% python3 -q
>>> import numpy as np
>>> import numpy.linalg as la
>>> np.set_printoptions(precision=2, suppress=True, linewidth=160)
>>> A = np.array([[0, 1, 9, 5], [7, 0, 1, 0], [3, 5, 3, 7], [4, 0, 5, 1], [0, 9, 0, 0]])
>>> A[:, 1] = -2 * A[:, 3]
>>> A
array([[  0, -10,   9,   5],
       [  7,   0,   1,   0],
       [  3, -14,   3,   7],
       [  4,  -2,   5,   1],
       [  0,   0,   0,   0]])
>>> u = np.array([1, 0, 2])
>>> np.convolve(A[3], u)
array([ 4, -2, 13, -3, 10,  2])
>>> np.cross(A[3, :3], A[1, :3])
array([-2, 31, 14])
>>> np.polyval(u, A[3])
array([18,  6, 27,  3])
>>> other = np.array([[1, 1], [2, 2]])
>>> feats = np.tile(other, (2, 2))
>>> feats
array([[1, 1, 1, 1],
       [2, 2, 2, 2],
       [1, 1, 1, 1],
       [2, 2, 2, 2]])
>>> # column 1 repeats column 0
>>> def softmax(z):
...     e = np.exp(z - z.max(axis=-1, keepdims=True))
...     return e / e.sum(axis=-1, keepdims=True)
... 
>>> softmax(10 * feats[0])
array([0.25, 0.25, 0.25, 0.25])
>>> softmax(feats).sum(axis=1)
array([1., 1., 1., 1.])
>>> softmax(feats[0])
array([0.25, 0.25, 0.25, 0.25])
>>> att = feats @ feats.T / np.sqrt(4)
>>> softmax(att + np.triu(np.full(att.shape, -np.inf), 1))
array([[1.  , 0.  , 0.  , 0.  ],
       [0.02, 0.98, 0.  , 0.  ],
       [0.11, 0.79, 0.11, 0.  ],
       [0.01, 0.49, 0.01, 0.49]])
>>> softmax(att)[0] @ feats
array([1.88, 1.88, 1.88, 1.88])
>>> softmax(att)
array([[0.06, 0.44, 0.06, 0.44],
       [0.01, 0.49, 0.01, 0.49],
       [0.06, 0.44, 0.06, 0.44],
       [0.01, 0.49, 0.01, 0.49]])
>>> m1 = np.load("run9.npy")
>>> m1
array([[1.  , 0.9 , 0.81],
       [0.9 , 1.  , 0.9 ],
       [0.81, 0.9 , 1.  ]])
>>> # symmetric, so the eigenvalues are real
>>> np.round(la.det(m1), 2)
np.float64(0.04)
>>> (m1 + m1.T) / 2
array([[1.  , 0.9 , 0.81],
       [0.9 , 1.  , 0.9 ],
       [0.81, 0.9 , 1.  ]])
>>> (m1 - m1.T) / 2
array([[0., 0., 0.],
       [0., 0., 0.],
       [0., 0., 0.]])
>>> m1.inv()
Traceback (most recent call last):
  File "<python-input-28>", line 1, in <module>
    m1.inv()
    ^^^^^^
AttributeError: 'numpy.ndarray' object has no attribute 'inv'
>>> x0 = np.array([1, 3, -3])
>>> la.norm(m1 @ x0) <= la.norm(m1, 2) * la.norm(x0) + 1e-9
np.True_
>>> np.einsum("ij,j->i", m1, x0)
array([1.27, 1.2 , 0.51])
>>> m1 * x0
array([[ 1.  ,  2.7 , -2.43],
       [ 0.9 ,  3.  , -2.7 ],
       [ 0.81,  2.7 , -3.  ]])
>>> m1 @ np.eye(3)[0]
array([1.  , 0.9 , 0.81])
>>> F = np.loadtxt("m.csv", delimiter=",")
>>> F
array([[-1.6,  0.8],
       [ 0.8, -0.4]])
>>> np.allclose(F, F.T)
True
>>> np.trace(F)
np.float64(-2.0)
>>> F @ F
array([[ 3.2, -1.6],
       [-1.6,  0.8]])
>>> round(la.det(F), 2)
np.float64(0.0)
>>> (F - F.T) / 2
array([[0., 0.],
       [0., 0.]])
>>> round(float(np.abs(la.eigvals(F)).max()), 2)
2.0
>>> np.sort(np.abs(la.eigvals(F)))
array([0., 2.])
>>> evals, vecs = la.eigh(F)
>>> x0 = np.array([-1, 3])
>>> la.eigvalsh(F[1:, 1:])
array([-0.4])
>>> vecs * np.abs(evals) @ vecs.T
array([[ 1.6, -0.8],
       [-0.8,  0.4]])
>>> x0 @ F @ x0 / (x0 @ x0), evals[0], round(float(evals[-1]), 2)
(np.float64(-1.0), np.float64(-2.0), 0.0)
>>> np.round(vecs * np.maximum(evals, 0) @ vecs.T, 2) + 0
array([[0., 0.],
       [0., 0.]])
>>> round(float(np.abs(F).sum(axis=1).max()), 2), np.abs(evals).max()
(2.4, np.float64(2.0))
>>> K = np.load("w.npy")
>>> K
array([[ 17.35,   1.28,  -5.58,  17.57],
       [-38.86,  11.22,   3.41,  -0.92],
       [-27.44,  -1.59,   0.94,   2.2 ],
       [  8.83,   0.1 ,  10.18,  -4.74],
       [-24.74,  -2.95,  13.89,   3.57],
       [ 11.08,  -6.06,  -7.67,  -4.46],
       [ -8.1 ,  -0.14,  -0.55,  17.05],
       [  0.47, -21.21,  -8.98,  -2.59],
       [ -9.86, -11.64, -10.91,  -0.8 ],
       [-38.68,   0.35,   2.3 ,   9.65],
       [-17.33, -10.98,  -4.02, -14.23],
       [ -0.89,  -6.38,  -3.7 ,   7.21],
       [ 20.38,  29.8 ,   7.09,  -1.27],
       [-14.15,   4.84,  -4.86,  -0.56],
       [ -5.02, -15.61,  -0.69,  -4.52],
       [-13.53, -21.63,   2.33,  -4.37],
       [  0.13,  -7.82,  -9.54,  10.91],
       [  3.87,   9.84, -11.37,  10.31],
       [ 17.58, -24.92,  -1.7 ,   1.89],
       [  0.32,  24.99,  -6.01, -15.13],
       [  2.22,   9.38,  -2.32, -17.29],
       [ 40.1 , -10.79,   4.38,  12.07],
       [ -7.31,   1.59,   2.57,  -5.47],
       [-12.5 , -19.02,   8.32,   8.33],
       [-30.14,   8.5 ,   4.56,   8.57],
       [ -0.31,  -1.34,  13.71,   3.38],
       [ 21.06,  -5.99, -10.06,  -6.94],
       [ 29.03,   4.68,  -9.04, -16.26]])
>>> np.unique(A.round(6), axis=0).shape
(5, 4)
>>> la.lstsq(A[:-1].T, A[-1])[2]
np.int32(3)
>>> np.abs(np.diag(la.qr(A)[1])) > 1e-9
array([ True,  True,  True, False])
>>> np.round(A @ la.pinv(A) @ A, 2) + 0
array([[  0., -10.,   9.,   5.],
       [  7.,   0.,   1.,   0.],
       [  3., -14.,   3.,   7.],
       [  4.,  -2.,   5.,   1.],
       [  0.,   0.,   0.,   0.]])
>>> cen = K - K.mean(axis=0)
>>> Uu, sigma, Vh = la.svd(cen, full_matrices=False)
>>> round((sigma ** 2).sum() ** 2 / (sigma ** 4).sum(), 2)
np.float64(2.54)
>>> sigma ** 2 / (sigma ** 2).sum()
array([0.56, 0.25, 0.13, 0.07])
>>> np.searchsorted(np.cumsum(sigma ** 2) / (sigma ** 2).sum(), 0.9) + 1
np.int64(3)
>>> (np.sign(Uu[:, 0]) == np.sign(Uu[0, 0])).astype(int)
array([1, 0, 0, 1, 0, 1, 0, 1, 0, 0, 0, 1, 1, 0, 0, 0, 1, 1, 1, 1, 1, 1, 0, 0, 0, 1, 1, 1])
>>> np.round(cen.mean(axis=0), 2) + 0
array([0., 0., 0., 0.])
